$ ipython --no-banner

In [1]: import numpy as np

In [2]: np.set_printoptions(suppress=True, linewidth=100)

In [3]: J = np.load("sample16.npy")

In [4]: print(J)
[[ 4  5  0  1  0  0]
 [ 0  1  4  1  1  4]
 [ 2  3  1  1  4  4]
 [ 4  2  4  4  2  3]
 [ 4  5  5  5  3  5]
 [ 4  8 12  4  3 12]]

In [5]: # null space of dimension 1

In [6]: rng = np.random.default_rng(693)

In [7]: z = rng.permutation(6)

In [8]: print(z)
[4 1 3 2 0 5]

In [9]: out = J[z][:, z]

In [10]: print(np.allclose(out, J))
False

In [11]: print(round(float(np.linalg.det(out)), 3), np.round(np.linalg.det(J[z]), 3))
0.0 -0.0

In [12]: print(np.trace(out))
25

In [13]: print(out)
[[ 3  5  5  5  4  5]
 [ 1  1  1  4  0  4]
 [ 2  2  4  4  4  3]
 [ 4  3  1  1  2  4]
 [ 0  5  1  0  4  0]
 [ 3  8  4 12  4 12]]

In [14]: print(np.round(np.sort(np.abs(np.linalg.eigvals(out))), 3) + 0)
[ 0.     1.867  1.867  3.104  3.104 22.208]

In [15]: Uu, sigma, vt = np.linalg.svd(J)

In [16]: print(sigma.round(3) + 0)
[25.124  6.809  3.825  3.696  1.075  0.   ]

In [17]: out = Uu[:, :5] @ np.diag(sigma[:5]) @ vt[:5]

In [18]: print(round(float(np.linalg.norm(J - out, 2)), 3), np.round(sigma[5], 3))
0.0 0.0

In [19]: print(round(np.linalg.norm(J - out) / np.linalg.norm(J), 3))
0.0

In [20]: rank = np.linalg.matrix_rank(J)

In [21]: print(rank)
5

In [22]: ns = np.linalg.svd(J)[2][rank:].T

In [23]: print([int(np.linalg.matrix_rank(np.delete(J, i, axis=0))) for i in range(6)])
[5, 5, 4, 4, 4, 5]

In [24]: print(np.round(ns[:, 0] / ns[np.abs(ns[:, 0]).round(6).argmax(), 0], 3))
[ 0.215 -0.252 -0.835  0.401 -0.81   1.   ]

In [25]: print(np.round(J @ ns, 3) + 0)
[[0.]
 [0.]
 [0.]
 [0.]
 [0.]
 [0.]]

In [26]: blk = np.stack([J, -1 * J, J[::-1]])

In [27]: print(np.round(np.linalg.det(blk), 3) + 0)
[0. 0. 0.]

In [28]: print(blk.shape)
(3, 6, 6)

In [29]: print(blk.sum(axis=0))
[[ 4  8 12  4  3 12]
 [ 4  5  5  5  3  5]
 [ 4  2  4  4  2  3]
 [ 2  3  1  1  4  4]
 [ 0  1  4  1  1  4]
 [ 4  5  0  1  0  0]]

In [30]: m1 = np.loadtxt("block1.csv", delimiter=",")

In [31]: print(m1)
[[ 0.626  1.904 -0.477]
 [ 0.083 -2.884 -1.222]
 [ 0.266  1.921  3.519]
 [ 1.365 -0.684 -2.207]
 [ 0.4   -0.452 -1.652]
 [ 0.247 -0.789  2.844]
 [ 1.262 -2.797  1.567]
 [-1.033 -2.843 -0.979]
 [-0.728 -0.112 -0.056]
 [ 0.263  1.221  2.691]
 [-0.562 -0.086 -3.468]
 [ 0.721 -0.881 -1.632]
 [ 1.104 -3.537  2.434]
 [ 0.659 -2.505  0.922]]

In [32]: cen = m1 - m1.mean(axis=0)

In [33]: Uu, sigma, vt = np.linalg.svd(cen, full_matrices=False)

In [34]: print(np.searchsorted(np.cumsum(sigma ** 2) / (sigma ** 2).sum(), 0.9) + 1)
2

In [35]: print(np.round(cen.mean(axis=0), 3) + 0)
[0. 0. 0.]

In [36]: print(np.round(vt[0] * np.sign(vt[0, np.abs(vt[0]).argmax()]), 3))
[0.074 0.186 0.98 ]

In [37]: print(np.round(sigma ** 2 / (sigma ** 2).sum(), 3))
[0.564 0.38  0.056]
